$ python -q
>>> import numpy as np
>>> np.set_printoptions(suppress=True, linewidth=200)
>>> m1 = np.load("layer17.npy")
>>> m1
array([[-6., -3.],
       [-3.,  3.]])
>>> # symmetric, so the eigenvalues are real
>>> np.all(np.linalg.eigvalsh(m1) > 0)
np.False_
>>> [round(float(np.linalg.det(m1[:i, :i])), 2) + 0 for i in range(1, 3)]
[-6.0, -27.0]
>>> round(np.linalg.eigvalsh(m1).min(), 2)
np.float64(-6.91)
>>> W1 = np.array([[0, -2, -3, -3, 2], [1, 0, 0, -2, 1]])
>>> beta = np.array([-1, 5, -3, -3, 1])
>>> hid = np.maximum(m1 @ W1 + beta, 0)
>>> np.linalg.matrix_rank(hid)
np.int64(2)
>>> hid
array([[ 0., 17., 15., 21.,  0.],
       [ 2., 11.,  6.,  0.,  0.]])
>>> Z = np.array([[-6, -7, -8], [-9, -5, 0], [-4, 3, -8], [-4, -2, 3], [-3, 0, 7]])
>>> hid @ Z
array([[-297.,  -82.,  -57.],
       [-135.,  -51.,  -64.]])
>>> W1 @ Z
array([[36,  7, 29],
       [-1, -3, -7]])
>>> A = np.loadtxt("a.csv", delimiter=",")
>>> A
array([[ 0.09, -5.32, -4.45,  1.27, -3.48],
       [-1.08, -4.68,  0.53,  0.14, -3.59],
       [ 0.22, -2.77,  0.31,  0.06, -2.37],
       [ 1.19, -6.25, -4.96,  2.17, -4.67],
       [ 0.68, -3.89, -4.97,  1.31, -4.73],
       [-0.1 , -2.4 ,  1.14,  1.05, -4.03],
       [ 0.01, -3.7 ,  1.43,  0.78, -3.37],
       [-0.47, -4.36, -1.09,  1.01, -3.61],
       [ 0.43, -2.75,  1.34,  0.48, -0.37],
       [-1.53, -2.41,  1.27,  1.27, -3.  ],
       [ 3.03, -4.85, -6.29,  3.89, -5.37],
       [ 2.48, -4.87, -2.91,  1.1 , -4.83],
       [-2.45, -3.6 ,  0.35,  0.19, -4.99],
       [-1.22, -1.81, -6.04,  3.46, -5.51],
       [-1.13, -2.94, -5.27,  2.37, -4.4 ],
       [-0.31, -4.14, -1.28,  1.72, -4.1 ],
       [-0.56, -2.7 ,  0.02,  0.53, -3.1 ],
       [ 3.4 , -4.58, -5.46,  2.36, -4.07],
       [-0.15, -1.42, -0.24,  1.12, -2.05],
       [ 2.54, -3.6 , -4.88,  2.19, -4.67],
       [-0.01, -4.54, -4.49,  0.39, -5.01],
       [ 1.98, -5.03, -4.7 ,  0.69, -4.9 ]])
>>> np.round(np.linalg.norm(A, 1), 2), round(np.linalg.norm(A, np.inf), 2)
(np.float64(86.22), np.float64(23.43))
>>> np.round(np.linalg.norm(A, 2), 2)
np.float64(30.61)
>>> np.linalg.norm(A, axis=1).argmax()
np.int64(10)
